>>> import numpy as np
>>> np.set_printoptions(suppress=True, linewidth=160)
>>> E = np.loadtxt("mat.csv", delimiter=",")
>>> E
array([[0., 1., 0., 1., 0., 0., 0., 0., 0., 0., 0., 0., 0.],
       [1., 0., 0., 0., 0., 0., 0., 0., 1., 0., 0., 0., 0.],
       [0., 0., 0., 0., 0., 0., 0., 1., 0., 0., 0., 0., 1.],
       [1., 0., 0., 0., 0., 0., 0., 0., 1., 0., 0., 0., 0.],
       [0., 0., 0., 0., 0., 1., 0., 0., 0., 1., 1., 1., 0.],
       [0., 0., 0., 0., 1., 0., 1., 0., 0., 1., 1., 1., 0.],
       [0., 0., 0., 0., 0., 1., 0., 0., 0., 1., 1., 1., 0.],
       [0., 0., 1., 0., 0., 0., 0., 0., 0., 0., 0., 0., 0.],
       [0., 1., 0., 1., 0., 0., 0., 0., 0., 0., 0., 0., 0.],
       [0., 0., 0., 0., 1., 1., 1., 0., 0., 0., 1., 1., 0.],
       [0., 0., 0., 0., 1., 1., 1., 0., 0., 1., 0., 1., 0.],
       [0., 0., 0., 0., 1., 1., 1., 0., 0., 1., 1., 0., 0.],
       [0., 0., 1., 0., 0., 0., 0., 0., 0., 0., 0., 0., 0.]])
>>> np.linalg.matrix_rank(E, rtol=0.1)
np.int64(9)
>>> np.linalg.lstsq(E[:-1].T, E[-1])[2]
np.int32(9)
>>> rk = np.linalg.matrix_rank(E)
>>> rk
np.int64(9)
>>> null = np.linalg.svd(E)[2][rk:].T
>>> [int(np.linalg.matrix_rank(E[:i])) for i in range(1, len(E) + 1)]
[1, 2, 3, 3, 4, 5, 5, 6, 6, 7, 8, 9, 9]
>>> [int(np.linalg.matrix_rank(E[:, :j + 1])) for j in range(13)]
[1, 2, 3, 3, 4, 5, 5, 6, 6, 7, 8, 9, 9]
